$ python3 -q
>>> import numpy as np
>>> import numpy.linalg as la
>>> np.set_printoptions(suppress=True, linewidth=100)
>>> rd = lambda a: np.round(a, 1) + 0
>>> J = np.load("mat.npy")
>>> print(J)
[[-1.   1.  -0.2 -1. ]
 [ 1.  -0.7 -1.   0.6]
 [-0.1  0.1 -0.7 -0.1]
 [-1.   1.   0.9 -0.9]
 [ 1.  -0.7 -1.   0.6]
 [-1.   0.9 -1.  -0.8]
 [-1.   1.  -1.  -0.8]
 [ 1.  -0.9  0.9  0.8]
 [ 0.   0.1 -0.8 -0.1]
 [ 0.9 -0.7  0.8  0.5]
 [-1.   1.   0.7 -0.9]
 [ 0.9 -0.9  1.   0.7]
 [-0.5 -0.2  1.   0. ]
 [-0.6 -0.1  1.   0. ]
 [ 0.9  0.1 -1.   0.1]]
>>> # rows 1 and 4 are equal
>>> W = np.array([[0, 2, 2], [0, 2, 2], [1, 0, 1], [1, 0, 3]])
>>> beta = np.array([0, -2, 1])
>>> hid = np.maximum(J @ W + beta, 0)
>>> print(rd(hid))
[[0.  0.  0. ]
 [0.  0.  2.4]
 [0.  0.  0. ]
 [0.  0.  0. ]
 [0.  0.  2.4]
 [0.  0.  0. ]
 [0.  0.  0. ]
 [1.7 0.  4.5]
 [0.  0.  0.1]
 [1.3 0.  3.7]
 [0.  0.  0. ]
 [1.7 0.  4.1]
 [1.  0.  0.6]
 [1.  0.  0.6]
 [0.  0.  2.3]]
>>> print(rd((hid > 0).mean(axis=0)))
[0.3 0.  0.6]
>>> cent = np.array([[-2, 0, 0], [1, 1, -1], [-1, 2, -2]])
>>> print((hid @ cent).round(6).argmax(axis=1))
[0 1 0 0 1 0 0 1 1 1 0 1 1 1 1]
>>> x = np.array([7, 3, 3, 7])
>>> rhs = J @ x
>>> beta, lr = np.zeros(4), 1 / la.norm(J, 2) ** 2
>>> for i in range(300):
...     beta -= lr * J.T @ (J @ beta - rhs)
...     if i % 50 == 0: print(i, round(la.norm(J @ beta - rhs), 1))
... 
0 4.9
50 1.5
100 1.1
150 1.0
200 1.0
250 0.9
>>> print(rd(beta))
[7.4 0.4 2.9 3.6]
>>> print(la.matrix_rank(J))
4
>>> print(J.shape)
(15, 4)
>>> print(rd(la.svd(J, compute_uv=False)))
[4.9 3.5 0.9 0.2]
>>> print(rd(J.sum(axis=0)))
[-0.5  1.  -0.4 -1.3]
>>> print(np.count_nonzero(J))
57
>>> x = np.array([6, 0, -3, -2])
>>> rhs = J @ x
>>> print(rd(la.solve(J.T @ J, J.T @ rhs)))
[ 6.  0. -3. -2.]
>>> print(rd(la.pinv(J) @ J))
[[1. 0. 0. 0.]
 [0. 1. 0. 0.]
 [0. 0. 1. 0.]
 [0. 0. 0. 1.]]
>>> rng = np.random.default_rng(47)
>>> rhs = rhs + 0.1 * rng.normal(size=15)
>>> print(rd(rhs))
[-3.5  7.8  1.5 -7.1  7.7 -1.5 -1.5  1.7  2.6  1.9 -6.3  1.1 -6.  -6.5  8.4]
>>> beta, *_ = la.lstsq(J, rhs)
>>> print(beta.round())
[ 6.  1. -3. -1.]
>>> print([round(float(la.norm(la.solve(J.T @ J + lam * np.eye(4), J.T @ rhs))), 2) for lam in (0, 1, 10, 100)])
[6.79, 4.95, 2.95, 0.68]
>>> print(rd(beta))
[ 5.9  0.5 -3.  -1.3]
>>> d = la.norm(J[:, None] - J[None], axis=-1)
>>> print(rd(la.norm(J, axis=1)))
[1.7 1.7 0.7 1.9 1.7 1.9 1.9 1.8 0.8 1.5 1.8 1.8 1.1 1.2 1.4]
>>> print((d + 1e9 * np.eye(15)).round(6).argmin(axis=1))
[ 6  4  8 10  1  6  5 11  2 11  3  7 13 12  8]
>>> print(np.flatnonzero(d[7] < d.mean() / 2))
[ 7  9 11]
>>> print(d[7].round(6).argsort(kind="stable")[:4])
[ 7 11  9 12]
>>> W0 = np.load("data.npy")
>>> print(W0)
[[1.  0.5 0.2 0.1 0.1 0.  0.  0.  0.  0. ]
 [0.5 1.  0.5 0.2 0.1 0.1 0.  0.  0.  0. ]
 [0.2 0.5 1.  0.5 0.2 0.1 0.1 0.  0.  0. ]
 [0.1 0.2 0.5 1.  0.5 0.2 0.1 0.1 0.  0. ]
 [0.1 0.1 0.2 0.5 1.  0.5 0.2 0.1 0.1 0. ]
 [0.  0.1 0.1 0.2 0.5 1.  0.5 0.2 0.1 0.1]
 [0.  0.  0.1 0.1 0.2 0.5 1.  0.5 0.2 0.1]
 [0.  0.  0.  0.1 0.1 0.2 0.5 1.  0.5 0.2]
 [0.  0.  0.  0.  0.1 0.1 0.2 0.5 1.  0.5]
 [0.  0.  0.  0.  0.  0.1 0.1 0.2 0.5 1. ]]
>>> # symmetric
>>> def softmax(z):
...     e = np.exp(z - z.max(axis=-1, keepdims=True))
...     return e / e.sum(axis=-1, keepdims=True)
... 
>>> print(rd(softmax(W0).sum(axis=1)))
[1. 1. 1. 1. 1. 1. 1. 1. 1. 1.]
>>> print(rd(softmax(W0[8] + -3)))
[0.1 0.1 0.1 0.1 0.1 0.1 0.1 0.1 0.2 0.1]
>>> print(rd(softmax(W0[8])))
[0.1 0.1 0.1 0.1 0.1 0.1 0.1 0.1 0.2 0.1]
>>> att = W0 @ W0.T / np.sqrt(10)
>>> print(rd(softmax(att + np.triu(np.full(att.shape, -np.inf), 1))))
[[1.  0.  0.  0.  0.  0.  0.  0.  0.  0. ]
 [0.5 0.5 0.  0.  0.  0.  0.  0.  0.  0. ]
 [0.3 0.3 0.4 0.  0.  0.  0.  0.  0.  0. ]
 [0.2 0.2 0.3 0.3 0.  0.  0.  0.  0.  0. ]
 [0.2 0.2 0.2 0.2 0.2 0.  0.  0.  0.  0. ]
 [0.1 0.1 0.2 0.2 0.2 0.2 0.  0.  0.  0. ]
 [0.1 0.1 0.1 0.1 0.1 0.2 0.2 0.  0.  0. ]
 [0.1 0.1 0.1 0.1 0.1 0.1 0.2 0.2 0.  0. ]
 [0.1 0.1 0.1 0.1 0.1 0.1 0.1 0.1 0.2 0. ]
 [0.1 0.1 0.1 0.1 0.1 0.1 0.1 0.1 0.1 0.1]]
>>> print(rd(softmax(att)[8] @ W0))
[0.2 0.2 0.2 0.2 0.3 0.3 0.3 0.3 0.3 0.2]
>>> Q, Rm = la.qr(W0)
>>> print(Q.shape, Rm.shape)
(10, 10) (10, 10)
>>> print(rd(Q @ Rm))
[[1.  0.5 0.2 0.1 0.1 0.  0.  0.  0.  0. ]
 [0.5 1.  0.5 0.2 0.1 0.1 0.  0.  0.  0. ]
 [0.2 0.5 1.  0.5 0.2 0.1 0.1 0.  0.  0. ]
 [0.1 0.2 0.5 1.  0.5 0.2 0.1 0.1 0.  0. ]
 [0.1 0.1 0.2 0.5 1.  0.5 0.2 0.1 0.1 0. ]
 [0.  0.1 0.1 0.2 0.5 1.  0.5 0.2 0.1 0.1]
 [0.  0.  0.1 0.1 0.2 0.5 1.  0.5 0.2 0.1]
 [0.  0.  0.  0.1 0.1 0.2 0.5 1.  0.5 0.2]
 [0.  0.  0.  0.  0.1 0.1 0.2 0.5 1.  0.5]
 [0.  0.  0.  0.  0.  0.1 0.1 0.2 0.5 1. ]]
>>> print(rd(np.abs(np.diag(Rm))))
[1.1 0.8 0.8 0.8 0.8 0.7 0.7 0.7 0.7 0.6]
>>> print(rd(Q.T @ Q))
[[1. 0. 0. 0. 0. 0. 0. 0. 0. 0.]
 [0. 1. 0. 0. 0. 0. 0. 0. 0. 0.]
 [0. 0. 1. 0. 0. 0. 0. 0. 0. 0.]
 [0. 0. 0. 1. 0. 0. 0. 0. 0. 0.]
 [0. 0. 0. 0. 1. 0. 0. 0. 0. 0.]
 [0. 0. 0. 0. 0. 1. 0. 0. 0. 0.]
 [0. 0. 0. 0. 0. 0. 1. 0. 0. 0.]
 [0. 0. 0. 0. 0. 0. 0. 1. 0. 0.]
 [0. 0. 0. 0. 0. 0. 0. 0. 1. 0.]
 [0. 0. 0. 0. 0. 0. 0. 0. 0. 1.]]
>>> print(rd(abs(Rm[0, 0])), rd(la.norm(W0[:, 0])))
1.1 1.1
>>> print(rd(Rm))
[[-1.1 -1.  -0.6 -0.4 -0.3 -0.1  0.   0.   0.   0. ]
 [ 0.  -0.8 -0.8 -0.5 -0.3 -0.3 -0.1  0.   0.   0. ]
 [ 0.   0.  -0.8 -0.8 -0.5 -0.3 -0.3 -0.1  0.   0. ]
 [ 0.   0.   0.  -0.8 -0.8 -0.5 -0.3 -0.3 -0.1  0. ]
 [ 0.   0.   0.   0.  -0.8 -0.8 -0.5 -0.3 -0.3 -0.1]
 [ 0.   0.   0.   0.   0.  -0.7 -0.8 -0.5 -0.3 -0.3]
 [ 0.   0.   0.   0.   0.   0.  -0.7 -0.8 -0.5 -0.2]
 [ 0.   0.   0.   0.   0.   0.   0.  -0.7 -0.8 -0.5]
 [ 0.   0.   0.   0.   0.   0.   0.   0.  -0.7 -0.7]
 [ 0.   0.   0.   0.   0.   0.   0.   0.   0.   0.6]]
